$ ipython --no-banner

In [1]: import numpy as np

In [2]: import numpy.linalg as la

In [3]: np.set_printoptions(precision=2, suppress=True, linewidth=120, floatmode="fixed")

In [4]: K = np.load("x.npy")

In [5]: K
Out[5]: 
array([[29.26,  8.21, 21.45],
       [30.47, 10.88, 19.92],
       [30.10,  9.27, 20.18],
       [30.91,  9.85, 19.53],
       [31.52, 10.10, 21.94],
       [28.30, 10.82, 19.25],
       [28.52, 10.72, 18.33],
       [30.16,  8.60, 20.04],
       [29.91, 10.06, 19.86],
       [29.82,  9.91, 19.16],
       [29.20, 10.86, 20.62],
       [30.21,  9.91, 19.33],
       [28.94, 11.61, 20.66],
       [31.36, 10.42, 21.05],
       [28.52,  9.88, 19.61],
       [30.97, 10.21, 20.49],
       [29.69, 10.74, 21.76],
       [29.62, 10.00, 19.86]])

In [6]: G = K.T @ K

In [7]: la.matrix_rank(G)
Out[7]: np.int64(3)

In [8]: la.svd(K, compute_uv=False) ** 2
Out[8]: array([25232.05,    13.71,     9.65])

In [9]: round(np.trace(G), 2), round(float((K ** 2).sum()), 2)
Out[9]: (np.float64(25255.41), 25255.41)

In [10]: np.diag(G)
Out[10]: array([16064.89,  1852.83,  7337.68])

In [11]: np.allclose(G, G.T)
Out[11]: True

In [12]: M2 = np.c_[K[:, :2] @ np.array([[-6, -3], [3, -4]]), np.array([7, 6, 1, -5, 4, 6, 5, -7, 5, -9, -7, 5, -6, -7, -2, -3, -7, -7])]

In [13]: M2
Out[13]: 
array([[-150.93, -120.62,    7.00],
       [-150.18, -134.93,    6.00],
       [-152.79, -127.38,    1.00],
       [-155.91, -132.13,   -5.00],
       [-158.82, -134.96,    4.00],
       [-137.34, -128.18,    6.00],
       [-138.96, -128.44,    5.00],
       [-155.16, -124.88,   -7.00],
       [-149.28, -129.97,    5.00],
       [-149.19, -129.10,   -9.00],
       [-142.62, -131.04,   -7.00],
       [-151.53, -130.27,    5.00],
       [-138.81, -133.26,   -6.00],
       [-156.90, -135.76,   -7.00],
       [-141.48, -125.08,   -2.00],
       [-155.19, -133.75,   -3.00],
       [-145.92, -132.03,   -7.00],
       [-147.72, -128.86,   -7.00]])

In [14]: la.matrix_rank(np.c_[K, M2])
Out[14]: np.int64(4)

In [15]: la.norm(la.qr(K)[0].T @ M2, axis=0) ** 2 / ((M2 ** 2).sum(axis=0) + 1e-12)
Out[15]: array([1.00, 1.00, 0.05])

In [16]: feats = np.load("data.npy")

In [17]: feats
Out[17]: 
array([[  8,   3, -16,  -6],
       [ -7,   0,  14,   0],
       [-24,  -9,   0,   0],
       [ 21,   0,   0,   0]])

In [18]: f, v = feats[0], feats[3]

In [19]: f @ f
Out[19]: np.int64(365)

In [20]: f @ v
Out[20]: np.int64(168)

In [21]: p = (f @ v) / (f @ f) * f

In [22]: la.matrix_rank(np.outer(f, v))
Out[22]: np.int64(1)

In [23]: v - p
Out[23]: array([17.32, -1.38,  7.36,  2.76])

In [24]: p
Out[24]: array([ 3.68,  1.38, -7.36, -2.76])

In [25]: A = np.load("out19.npy")

In [26]: A
Out[26]: 
array([[ 1.00,  0.00,  0.00,  0.00],
       [ 0.00, -1.00,  0.00,  0.00],
       [ 0.00,  0.00, -1.00,  0.00],
       [ 0.00,  0.00,  0.00,  1.00]])

In [27]: M2 = A / np.sqrt((A ** 2).mean(axis=1, keepdims=True))

In [28]: M2[1]
Out[28]: array([ 0.00, -2.00,  0.00,  0.00])

In [29]: la.matrix_rank(A - A.mean(axis=1, keepdims=True))
Out[29]: np.int64(3)

In [30]: vals, vecs = la.eigh(A)

In [31]: vec = np.array([7, -8, -3, -4])

In [32]: vecs * np.maximum(vals, 0) @ vecs.T
Out[32]: 
array([[1.00, 0.00, 0.00, 0.00],
       [0.00, 0.00, 0.00, 0.00],
       [0.00, 0.00, 0.00, 0.00],
       [0.00, 0.00, 0.00, 1.00]])

In [33]: vec @ A @ vec
Out[33]: np.float64(-8.0)

In [34]: la.eigvalsh(A[1:, 1:])
Out[34]: array([-1.00, -1.00,  1.00])

In [35]: np.abs(A).sum(axis=1).max(), np.abs(vals).max()
Out[35]: (np.float64(1.0), np.float64(1.0))

In [36]: round(float(vec @ A @ vec / (vec @ vec)), 2), vals[0], vals[-1]
Out[36]: (-0.06, np.float64(-1.0), np.float64(1.0))

In [37]: X = np.load("arr.npy")

In [38]: X
Out[38]: 
array([[85.00, 45.00,  9.00,  9.00],
       [45.00, 29.00,  5.00,  5.00],
       [ 9.00,  5.00,  5.00,  1.00],
       [ 9.00,  5.00,  1.00,  5.00]])

In [39]: # symmetric, so the eigenvalues are real

In [40]: rng = np.random.default_rng(75801)

In [41]: M2 = X + rng.integers(-2, 3, (4, 1)) @ rng.integers(-2, 3, (1, 4))

In [42]: M2
Out[42]: 
array([[85.00, 47.00,  7.00,  5.00],
       [45.00, 29.00,  5.00,  5.00],
       [ 9.00,  3.00,  7.00,  5.00],
       [ 9.00,  4.00,  2.00,  7.00]])

In [43]: la.matrix_rank(M2 - X, tol=1e-8)
Out[43]: np.int64(1)

In [44]: M2 - X
Out[44]: 
array([[ 0.00,  2.00, -2.00, -4.00],
       [ 0.00,  0.00,  0.00,  0.00],
       [ 0.00, -2.00,  2.00,  4.00],
       [ 0.00, -1.00,  1.00,  2.00]])

In [45]: np.round(la.svd(M2 - X, compute_uv=False), 2) + 0
Out[45]: array([7.35, 0.00, 0.00, 0.00])

In [46]: P = K @ la.solve(K.T @ K, K.T)

In [47]: P @ K[:, 0]
Out[47]: 
array([29.26, 30.47, 30.10, 30.91, 31.52, 28.30, 28.52, 30.16, 29.91, 29.82, 29.20, 30.21, 28.94, 31.36, 28.52, 30.97,
       29.69, 29.62])

In [48]: np.allclose(P @ P, P)
Out[48]: True

In [49]: round(float(np.trace(P)), 2)
Out[49]: 3.0

In [50]: np.round(la.eigvalsh(P), 2) + 0
Out[50]: array([0.00, 0.00, 0.00, 0.00, 0.00, 0.00, 0.00, 0.00, 0.00, 0.00, 0.00, 0.00, 0.00, 0.00, 0.00, 1.00, 1.00, 1.00])

In [51]: f = np.array([1, 2, -1, 2])

In [52]: M2 = X + np.outer(f, np.eye(4)[2])

In [53]: la.matrix_rank(la.inv(M2) - la.inv(X), tol=1e-8)
Out[53]: np.int64(1)

In [54]: M2
Out[54]: 
array([[85.00, 45.00, 10.00,  9.00],
       [45.00, 29.00,  7.00,  5.00],
       [ 9.00,  5.00,  4.00,  1.00],
       [ 9.00,  5.00,  3.00,  5.00]])

In [55]: arr = np.load("w.npy")

In [56]: arr
Out[56]: 
array([[-3.00,  3.00,  0.00,  0.00,  0.00],
       [-1.00,  0.00, -3.00,  0.00,  0.00],
       [-2.00,  3.00,  3.00,  0.00,  0.00],
       [ 0.00,  0.00,  0.00,  1.00,  0.00],
       [ 0.00,  0.00,  0.00,  1.00,  0.00]])

In [57]: blk = np.stack([arr, -2 * arr, arr[::-1]])

In [58]: la.matrix_rank(blk.reshape(3, -1))
Out[58]: np.int64(2)

In [59]: la.det(blk)
Out[59]: array([0.00, 0.00, 0.00])

In [60]: la.matrix_rank(blk)
Out[60]: array([3, 3, 3])

In [61]: np.allclose(arr[:-1].T @ la.lstsq(arr[:-1].T, arr[-1])[0], arr[-1])
Out[61]: True

In [62]: np.round(np.trace(la.pinv(arr) @ arr), 2)
Out[62]: np.float64(3.0)

In [63]: Uu, s, VT = la.svd(arr)

In [64]: vecs = VT[:(s > 1e-8).sum()]

In [65]: vec = arr[2] + -2 * arr[0] + rng.integers(2) * np.eye(5)[2]

In [66]: vec
Out[66]: array([ 4.00, -3.00,  4.00,  0.00,  0.00])

In [67]: np.allclose(vecs.T @ vecs @ vec, vec)
Out[67]: False

In [68]: m1 = np.load("a.npy")

In [69]: m1
Out[69]: 
array([[2.00, 3.00, 0.00, 0.00, 0.00],
       [3.00, 1.00, 3.00, 0.00, 0.00],
       [0.00, 3.00, 2.00, 3.00, 0.00],
       [0.00, 0.00, 3.00, 1.00, 3.00],
       [0.00, 0.00, 0.00, 3.00, 2.00]])

In [70]: vals, vecs = la.eigh(m1)

In [71]: la.eigvalsh(m1 + -1 * np.eye(5))
Out[71]: array([-4.72, -2.54,  1.00,  3.54,  5.72])

In [72]: np.abs(vecs[:, -1]).round(6).argmax()
Out[72]: np.int64(2)

In [73]: vals.sum(), np.trace(m1)
Out[73]: (np.float64(8.0), np.float64(8.0))

In [74]: np.unique(vals.round(6) + 0, return_counts=True)[1]
Out[74]: array([1, 1, 1, 1, 1])

In [75]: W0 = np.diag(np.array([1, 2, 1, 2, 2, 2])) + -3 * np.eye(6, k=1) + -3 * np.eye(6, k=-1)

In [76]: W0
Out[76]: 
array([[ 1.00, -3.00,  0.00,  0.00,  0.00,  0.00],
       [-3.00,  2.00, -3.00,  0.00,  0.00,  0.00],
       [ 0.00, -3.00,  1.00, -3.00,  0.00,  0.00],
       [ 0.00,  0.00, -3.00,  2.00, -3.00,  0.00],
       [ 0.00,  0.00,  0.00, -3.00,  2.00, -3.00],
       [ 0.00,  0.00,  0.00,  0.00, -3.00,  2.00]])

In [77]: M2 = W0 + rng.integers(-2, 3, (6, 5)) @ rng.integers(-2, 3, (5, 6))

In [78]: M2
Out[78]: 
array([[ -3.00,   0.00,   0.00,  -4.00,  -6.00,  -3.00],
       [ -2.00,  10.00,   3.00,   2.00,   0.00,   3.00],
       [  3.00,   4.00,   8.00,   1.00,   0.00,  -6.00],
       [ 12.00,  -3.00,   1.00,   9.00,   1.00,  -3.00],
       [  5.00,   6.00,   8.00,   2.00,   4.00,  -8.00],
       [ -8.00,   0.00,  -7.00,  -8.00, -14.00,   2.00]])

In [79]: np.abs(M2 - W0).sum(axis=1)
Out[79]: array([20.00, 20.00, 27.00, 33.00, 31.00, 34.00])

In [80]: M2 - W0
Out[80]: 
array([[ -4.00,   3.00,   0.00,  -4.00,  -6.00,  -3.00],
       [  1.00,   8.00,   6.00,   2.00,   0.00,   3.00],
       [  3.00,   7.00,   7.00,   4.00,   0.00,  -6.00],
       [ 12.00,  -3.00,   4.00,   7.00,   4.00,  -3.00],
       [  5.00,   6.00,   8.00,   5.00,   2.00,  -5.00],
       [ -8.00,   0.00,  -7.00,  -8.00, -11.00,   0.00]])
